% ipython --no-banner

In [1]: import numpy as np

In [2]: from numpy import linalg as LA

In [3]: np.set_printoptions(precision=2, suppress=True, linewidth=140, sign=" ")

In [4]: W0 = np.load("dump.npy")

In [5]: W0
Out[5]: 
array([[ 5.,  0.,  4.,  4.,  0.,  0.],
       [ 0.,  5.,  0.,  0.,  4.,  4.],
       [ 4.,  0.,  5.,  4.,  0.,  0.],
       [ 4.,  0.,  4.,  5.,  0.,  0.],
       [ 0.,  4.,  0.,  0.,  5.,  4.],
       [ 0.,  4.,  0.,  0.,  4.,  5.]])

In [6]: cov = W0.T @ W0

In [7]: cov
Out[7]: 
array([[ 57.,   0.,  56.,  56.,   0.,   0.],
       [  0.,  57.,   0.,   0.,  56.,  56.],
       [ 56.,   0.,  57.,  56.,   0.,   0.],
       [ 56.,   0.,  56.,  57.,   0.,   0.],
       [  0.,  56.,   0.,   0.,  57.,  56.],
       [  0.,  56.,   0.,   0.,  56.,  57.]])

In [8]: LA.matrix_rank(cov)
Out[8]: np.int64(6)

In [9]: np.trace(cov), (W0 ** 2).sum()
Out[9]: (np.float64(342.0), np.float64(342.0))

In [10]: LA.svd(W0, compute_uv=False) ** 2
Out[10]: array([ 169.,  169.,    1.,    1.,    1.,    1.])

In [11]: data = np.load("x.npy")

In [12]: data
Out[12]: 
array([[-2,  1, -2,  1,  2,  0,  0],
       [ 1,  0,  2,  2, -1,  1, -1],
       [-2,  1, -2,  1,  2,  0,  0],
       [-2,  1,  2, -2, -2, -1,  2],
       [ 2, -1,  2,  0, -2,  1,  2],
       [ 1, -1,  1,  2, -1, -1,  2]])

In [13]: Uu, sigma, Vt = LA.svd(data)

In [14]: vecs = Vt[:(sigma > 1e-8).sum()]

In [15]: rng = np.random.default_rng(89)

In [16]: vec = data[0] + 3 * data[1] + rng.integers(2) * np.eye(7)[2]

In [17]: vec
Out[17]: array([ 1.,  1.,  5.,  7., -1.,  3., -3.])

In [18]: round(LA.norm(vec - vecs.T @ vecs @ vec), 2)
Out[18]: np.float64(0.59)
